% python3 -q
>>> import numpy as np
>>> np.set_printoptions(precision=2, suppress=True, linewidth=120)
>>> m1 = np.cumsum(np.array([[5, 4, 3],
...     [4, 2, 3],
...     [3, 5, 5],
...     [1, 4, 1],
...     [4, 0, 1],
...     [1, 4, 4],
...     [3, 0, 3],
...     [1, 5, 1],
...     [2, 5, 1],
...     [1, 5, 1],
...     [3, 1, 5],
...     [3, 3, 4],
...     [5, 3, 5],
...     [1, 4, 2],
...     [4, 4, 0],
...     [5, 1, 2],
...     [3, 2, 3],
...     [2, 5, 1],
...     [1, 2, 1]]), axis=0)
>>> m1
array([[ 5,  4,  3],
       [ 9,  6,  6],
       [12, 11, 11],
       [13, 15, 12],
       [17, 15, 13],
       [18, 19, 17],
       [21, 19, 20],
       [22, 24, 21],
       [24, 29, 22],
       [25, 34, 23],
       [28, 35, 28],
       [31, 38, 32],
       [36, 41, 37],
       [37, 45, 39],
       [41, 49, 39],
       [46, 50, 41],
       [49, 52, 44],
       [51, 57, 45],
       [52, 59, 46]])
>>> [round(float(x), 2) for x in np.linalg.svd(m1, compute_uv=False)[:3]]
[245.33, 8.4, 6.37]
>>> np.argsort(-np.linalg.norm(m1, axis=0).round(6), kind="stable")[:3]
array([1, 0, 2])
>>> x = np.array([2, 2, 1])
>>> y = m1 @ x
>>> y
array([ 21,  36,  57,  68,  77,  91, 100, 113, 128, 141, 154, 170, 191, 203, 219, 233, 246, 261, 268])
>>> np.linalg.solve(m1.T @ m1, m1.T @ y)
array([2., 2., 1.])
>>> rng = np.random.default_rng(35)
>>> y = y + 0.05 * rng.normal(size=19)
>>> y
array([ 20.94,  36.04,  57.06,  68.04,  77.07,  91.  ,  99.93, 113.  , 128.02, 141.02, 153.97, 169.9 , 191.1 , 203.  ,
       219.02, 232.97, 245.96, 261.03, 268.05])
>>> coef, *_ = np.linalg.lstsq(m1, y)
>>> coef
array([2., 2., 1.])
>>> data = np.load("a.npy")
>>> data
array([[ 1.61,  1.92, -0.94],
       [ 1.02,  0.36, -2.35],
       [ 0.17,  0.05, -0.1 ],
       [-3.8 , -3.31,  3.43],
       [-0.83, -0.44,  1.73],
       [ 1.06,  0.83, -0.97],
       [-1.28, -1.08,  1.8 ],
       [ 6.71,  5.7 , -7.61],
       [ 0.43,  0.44, -0.3 ],
       [ 2.53,  2.28, -2.73],
       [-3.19, -3.09,  3.58],
       [-0.75, -0.28,  1.09],
       [ 4.28,  4.17, -4.23],
       [ 1.43,  1.26, -1.54],
       [-0.74, -0.23,  1.12],
       [-1.74, -1.31,  1.92]])
>>> labels = data[:, 0] > np.median(data[:, 0])
>>> r0 = data[labels].mean(axis=0) - data[~labels].mean(axis=0)
>>> r0
array([ 3.9 ,  3.33, -4.41])
>>> round(float((((data - data.mean(axis=0)) @ r0 > 0) == labels).mean()), 2)
0.94
>>> ((data - data.mean(axis=0)) @ r0 > 0).astype(int)
array([1, 1, 0, 0, 0, 1, 0, 1, 0, 1, 0, 0, 1, 1, 0, 0])
